% ipython --no-banner

In [1]: import numpy as np

In [2]: import numpy.linalg as la

In [3]: np.set_printoptions(precision=1, suppress=True, linewidth=100, sign=" ")

In [4]: K = np.array([[-1.0, 1.0, 2.0], [0.0, 0.0, 0.0], [-4.0, 1.0, 5.0]])

In [5]: np.poly(K)
Out[5]: array([ 1., -4.,  3.,  0.])

In [6]: round(la.det(K.T), 1)
Out[6]: np.float64(0.0)

In [7]: round(la.det(2 * K), 1), round(la.det(K), 1)
Out[7]: (np.float64(0.0), np.float64(0.0))

In [8]: round(la.det(K[::-1]), 1)
Out[8]: np.float64(0.0)

In [9]: np.einsum("ii->", K)
Out[9]: np.float64(4.0)

In [10]: la.matrix_rank(K, rtol=0.1)
Out[10]: np.int64(2)

In [11]: [round(float(x), 1) for x in la.svd(K, compute_uv=False)[:3]]
Out[11]: [6.9, 0.8, 0.0]

In [12]: np.round(la.norm(K, 2) / la.norm(K), 1)
Out[12]: np.float64(1.0)

In [13]: Uu, s, VT = la.svd(K)

In [14]: s
Out[14]: array([ 6.9,  0.8,  0. ])

In [15]: Y = Uu[:, :2] @ np.diag(s[:2]) @ VT[:2]

In [16]: la.matrix_rank(K, rtol=0.05)
Out[16]: np.int64(2)

In [17]: Y = np.array([[2, 2, 0], [0, 1, 2]])

In [18]: C = np.kron(Y, K)

In [19]: la.matrix_rank(C)
Out[19]: np.int64(4)

In [20]: C.shape
Out[20]: (6, 9)

In [21]: Y = K[0, 0] * K[1:] - np.outer(K[1:, 0], K[0])

In [22]: Y
Out[22]: 
array([[ 0., -0., -0.],
       [ 0.,  3.,  3.]])

In [23]: K[:, 0] / K[0, 0]
Out[23]: array([ 1., -0.,  4.])

In [24]: X = np.load("a.npy")

In [25]: X
Out[25]: 
array([[-3,  0,  0,  0],
       [ 0, -2,  0,  0],
       [ 0,  0,  3,  0],
       [ 0,  0,  0, -1]])

In [26]: r0, g = X[1], X[0]

In [27]: r0 @ g
Out[27]: np.int64(0)

In [28]: p = (r0 @ g) / (r0 @ r0) * r0

In [29]: (g - p) @ r0
Out[29]: np.float64(0.0)

In [30]: np.outer(r0, g)
Out[30]: 
array([[ 0,  0,  0,  0],
       [ 6,  0,  0,  0],
       [ 0,  0,  0,  0],
       [ 0,  0,  0,  0]])

In [31]: g - p
Out[31]: array([-3.,  0.,  0.,  0.])

In [32]: la.matrix_rank(np.outer(r0, g))
Out[32]: np.int64(1)

In [33]: p
Out[33]: array([ 0., -0.,  0.,  0.])

In [34]: X.reshape(-1, 2)
Out[34]: 
array([[-3,  0],
       [ 0,  0],
       [ 0, -2],
       [ 0,  0],
       [ 0,  0],
       [ 3,  0],
       [ 0,  0],
       [ 0, -1]])

In [35]: blk = X.reshape(4, 2, -1)

In [36]: blk.transpose(1, 0, 2)
Out[36]: 
array([[[-3,  0],
        [ 0, -2],
        [ 0,  0],
        [ 0,  0]],

       [[ 0,  0],
        [ 0,  0],
        [ 3,  0],
        [ 0, -1]]])

In [37]: np.swapaxes(blk, 1, 2)[3]
Out[37]: 
array([[ 0,  0],
       [ 0, -1]])

In [38]: np.einsum("ihd,jhd->hij", blk, blk).shape
Out[38]: (2, 4, 4)

In [39]: w1 = np.array([[5, 3, 3, 2], [0, 5, 4, 1], [4, 2, 4, 0], [4, 4, 5, 4]])

In [40]: c = np.array([-3, -4, -2, -4])

In [41]: H = np.maximum(X @ w1 + c, 0)

In [42]: H
Out[42]: 
array([[  0,   0,   0,   0],
       [  0,   0,   0,   0],
       [  9,   2,  10,   0],
       [  0,   0,   0,   0]])

In [43]: (H > 0).mean(axis=0)
Out[43]: array([ 0.2,  0.2,  0.2,  0. ])

In [44]: la.matrix_rank(H)
Out[44]: np.int64(1)

In [45]: C = np.array([[2, 0, 1], [1, 0, 2], [0, 0, 0], [0, 1, 1]])

In [46]: w1 @ C
Out[46]: 
array([[ 13,   2,  13],
       [  5,   1,  11],
       [ 10,   0,   8],
       [ 12,   4,  16]])

In [47]: H @ C
Out[47]: 
array([[  0,   0,   0],
       [  0,   0,   0],
       [ 20,   0,  13],
       [  0,   0,   0]])

In [48]: J = np.load("w.npy")

In [49]: J
Out[49]: 
array([[ 5., -3.,  0.,  0.,  0.,  0.],
       [-3., -5., -3.,  0.,  0.,  0.],
       [ 0., -3.,  2., -3.,  0.,  0.],
       [ 0.,  0., -3.,  5., -3.,  0.],
       [ 0.,  0.,  0., -3., -5., -3.],
       [ 0.,  0.,  0.,  0., -3.,  5.]])

In [50]: vals, V = la.eigh(J)

In [51]: np.round(V.T @ V, 1) + 0
Out[51]: 
array([[ 1.,  0.,  0.,  0.,  0.,  0.],
       [ 0.,  1.,  0.,  0.,  0.,  0.],
       [ 0.,  0.,  1.,  0.,  0.,  0.],
       [ 0.,  0.,  0.,  1.,  0.,  0.],
       [ 0.,  0.,  0.,  0.,  1.,  0.],
       [ 0.,  0.,  0.,  0.,  0.,  1.]])

In [52]: np.abs(V[:, -1])
Out[52]: array([ 0.2,  0.1,  0.5,  0.8,  0.2,  0.3])

In [53]: (vals > 1e-8).sum(), (vals < -1e-8).sum()
Out[53]: (np.int64(4), np.int64(2))

In [54]: np.round(V.T @ J @ V, 1) + 0
Out[54]: 
array([[-7. ,  0. ,  0. ,  0. ,  0. ,  0. ],
       [ 0. , -6.5,  0. ,  0. ,  0. ,  0. ],
       [ 0. ,  0. ,  1.2,  0. ,  0. ,  0. ],
       [ 0. ,  0. ,  0. ,  5.5,  0. ,  0. ],
       [ 0. ,  0. ,  0. ,  0. ,  6. ,  0. ],
       [ 0. ,  0. ,  0. ,  0. ,  0. ,  7.8]])
